>>> import numpy as np
>>> np.set_printoptions(precision=3, suppress=True, linewidth=100, legacy="1.25")
>>> def rnd(a):
...     return np.round(a, 3) + 0
... 
>>> rng = np.random.default_rng(75)
>>> J = (rng.random((2, 2)) < 0.3) + np.eye(2)
>>> J /= J.sum(axis=1, keepdims=True)
>>> print(rnd(J))
[[0.667 0.333]
 [0.    1.   ]]
>>> x = np.array([2, -2])
>>> rhs = J @ x
>>> coef, lr = np.zeros(2), 1 / np.linalg.norm(J, 2) ** 2
>>> for i in range(150):
...     coef -= lr * J.T @ (J @ coef - rhs)
...     if i % 50 == 0: print(i, round(np.linalg.norm(J @ coef - rhs), 3))
... 
0 1.041
50 0.0
100 0.0
>>> print(rnd(np.linalg.cond(J)))
1.768
>>> mat = np.load("x.npy")
>>> print(mat)
[[ 0 -1  0  0]
 [-1  0  0  0]
 [ 0  0 -2  0]
 [ 0  0  0  2]]
>>> f = np.array([2, -1, 0, 0])
>>> A2 = mat + np.outer(f, np.eye(4)[2])
>>> print(np.linalg.matrix_rank(A2 - mat))
1
>>> cov = mat.T @ mat
>>> print(cov)
[[1 0 0 0]
 [0 1 0 0]
 [0 0 4 0]
 [0 0 0 4]]
>>> print((mat @ mat.T).shape)
(4, 4)
>>> print(rnd(np.linalg.eigvalsh(cov)[::-1]))
[4. 4. 1. 1.]
>>> print(np.linalg.matrix_rank(cov))
4
>>> print(np.allclose(cov, cov.T))
True
>>> labels = rng.permutation(4)
>>> A2 = mat[:, labels] * rng.choice([-1, 1], 4)
>>> print(A2)
[[ 0  0 -1  0]
 [ 0  0  0 -1]
 [ 0 -2  0  0]
 [ 2  0  0  0]]
>>> left, _, Vt = np.linalg.svd(mat.T @ A2)
>>> print(left @ Vt)
[[0. 0. 0. 1.]
 [0. 0. 1. 0.]
 [0. 1. 0. 0.]
 [1. 0. 0. 0.]]
>>> arr = np.array([[0.0, 0.0, 0.0, 0.0, -5.0],
...     [0.0, 0.0, 0.0, 0.0, 9.0],
...     [0.0, 0.0, 0.0, 0.0, -4.0],
...     [0.0, 0.0, 0.0, 0.0, -6.0],
...     [-5.0, 9.0, -4.0, -6.0, 0.0]])
>>> print(arr)
[[ 0.  0.  0.  0. -5.]
 [ 0.  0.  0.  0.  9.]
 [ 0.  0.  0.  0. -4.]
 [ 0.  0.  0.  0. -6.]
 [-5.  9. -4. -6.  0.]]
>>> print((arr + arr.T) / 2)
[[ 0.  0.  0.  0. -5.]
 [ 0.  0.  0.  0.  9.]
 [ 0.  0.  0.  0. -4.]
 [ 0.  0.  0.  0. -6.]
 [-5.  9. -4. -6.  0.]]
>>> print(rnd(np.linalg.matrix_power(arr, 4)))
[[ 3950. -7110.  3160.  4740.     0.]
 [-7110. 12798. -5688. -8532.     0.]
 [ 3160. -5688.  2528.  3792.     0.]
 [ 4740. -8532.  3792.  5688.     0.]
 [    0.     0.     0.     0. 24964.]]
>>> print(rnd(np.linalg.det(arr)))
0.0
>>> print(np.allclose(arr @ arr.T, arr.T @ arr))
True
>>> feats = np.load("mat.npy")
>>> print(feats)
[[ 0 -1  0  0]
 [-3  0  0  0]
 [ 0  0 -4  0]
 [ 0  0  0  5]]
>>> print((feats - feats.T) / 2)
[[ 0.  1.  0.  0.]
 [-1.  0.  0.  0.]
 [ 0.  0.  0.  0.]
 [ 0.  0.  0.  0.]]
>>> print(feats @ feats)
[[ 3  0  0  0]
 [ 0  3  0  0]
 [ 0  0 16  0]
 [ 0  0  0 25]]
>>> print((feats + feats.T) / 2)
[[ 0. -2.  0.  0.]
 [-2.  0.  0.  0.]
 [ 0.  0. -4.  0.]
 [ 0.  0.  0.  5.]]
>>> print(rnd(np.linalg.det(feats)))
60.0
>>> print(rnd(np.sort(np.abs(np.linalg.eigvals(feats)))))
[1.732 1.732 4.    5.   ]
>>> print(np.trace(feats))
1
>>> print(np.allclose(feats @ feats.T, feats.T @ feats))
False
>>> print(rnd(np.poly(feats)))
[  1.  -1. -23.   3.  60.]
>>> print(np.einsum("ij,ji->", feats, feats))
47
>>> print(feats @ feats)
[[ 3  0  0  0]
 [ 0  3  0  0]
 [ 0  0 16  0]
 [ 0  0  0 25]]
>>> print(np.flatnonzero(np.linalg.matrix_power((feats != 0) + (feats.T != 0) + np.eye(4), 4)[0]))
[0 1]
>>> print(rnd(np.linalg.det(feats)))
60.0
>>> M = np.array([[-1.7, 1.3, -0.1, 0.2, -0.5, 1.2],
...     [0.1, 2.2, 1.0, -0.1, 2.4, -0.4],
...     [-0.4, 0.5, 0.1, -0.1, -1.0, 1.5],
...     [1.4, 0.7, -0.5, -0.8, 0.1, 0.5],
...     [0.8, -0.8, 0.6, 0.2, -0.2, 0.9],
...     [1.3, 0.0, 0.0, -0.1, -1.8, -0.7],
...     [1.0, -0.1, 0.8, 0.1, 1.4, -0.2]])
>>> x = np.array([4, 1, 6, 7, 4, 8])
>>> rhs = M @ x
>>> print(rnd(rhs))
[ 2.9 14.3  6.8  2.1 13.8 -8.3 13.4]
>>> print(rnd(np.linalg.solve(M.T @ M, M.T @ rhs)))
[4. 1. 6. 7. 4. 8.]
>>> rhs = rhs + 0.05 * rng.normal(size=7)
>>> print(rnd(rhs))
[ 2.992 14.292  6.759  2.03  13.813 -8.308 13.48 ]
>>> coef, *_ = np.linalg.lstsq(M, rhs)
>>> print(rnd(np.linalg.norm(rhs - M @ coef)))
0.053
>>> print(rnd(M.T @ (rhs - M @ coef)))
[0. 0. 0. 0. 0. 0.]
>>> print(coef.round())
[4. 1. 6. 8. 4. 8.]
>>> print(rnd(coef))
[4.136 1.098 5.746 7.611 4.049 8.057]
>>> print(rnd(np.linalg.norm(feats, axis=0)))
[3. 1. 4. 5.]
>>> print(feats @ feats.T)
[[ 1  0  0  0]
 [ 0  9  0  0]
 [ 0  0 16  0]
 [ 0  0  0 25]]
>>> print(feats.T @ feats)
[[ 9  0  0  0]
 [ 0  1  0  0]
 [ 0  0 16  0]
 [ 0  0  0 25]]
>>> F = np.loadtxt("run13.csv", delimiter=",")
>>> print(F)
[[ 1.216  2.087  7.167]
 [ 1.65   3.802  4.539]
 [ 0.994  2.399  6.392]
 [-1.746  1.085  7.583]
 [-0.097  3.617  4.382]
 [-0.043  3.257  7.848]
 [-0.207  1.737  5.342]
 [-0.601  4.265  5.925]
 [ 1.319  1.896  7.316]
 [ 0.318  2.962  4.789]
 [ 0.104  1.723  5.837]
 [ 0.699  2.662  5.791]
 [ 0.984  4.14   5.736]
 [ 0.019  3.993  5.694]
 [-0.23   3.146  6.912]
 [-0.097  2.221  3.913]
 [-0.525  2.284  5.817]
 [-0.732  4.295  7.363]
 [-0.087  2.778  5.626]
 [-0.287  2.609  8.37 ]
 [-0.103  2.596  6.525]
 [ 0.735  2.652  7.63 ]
 [-1.347  2.315  5.354]
 [-1.879  4.332  6.565]]
>>> print(rnd(np.sort(np.abs(np.linalg.eigvals(J)))[::-1]))
[1.    0.667]
>>> print(rnd(np.linalg.matrix_power(J, 2)))
[[0.444 0.556]
 [0.    1.   ]]
>>> pr = np.eye(2)[1]
>>> for _ in range(4):
...     pr = pr @ J
...     print(pr.round(3))
... 
[0. 1.]
[0. 1.]
[0. 1.]
[0. 1.]
>>> K = np.array([[2, 16, -18, -8, -64, 72],
...     [4, -12, 12, -16, 48, -48],
...     [-4, 18, 16, 16, -72, -64],
...     [7, 56, -63, 9, 72, -81],
...     [14, -42, 42, 18, -54, 54],
...     [-14, 63, 56, -18, 81, 72]])
>>> t3 = np.stack([K, 4 * K, K[::-1]])
>>> print(t3.sum(axis=0))
[[  -4  143  -34  -58 -239  432]
 [  34 -102  102  -62  186 -186]
 [ -13  146   17   89 -288 -401]
 [  31  298 -299   61  288 -469]
 [  74 -222  222   74 -222  222]
 [ -68  331  262  -98  341  432]]
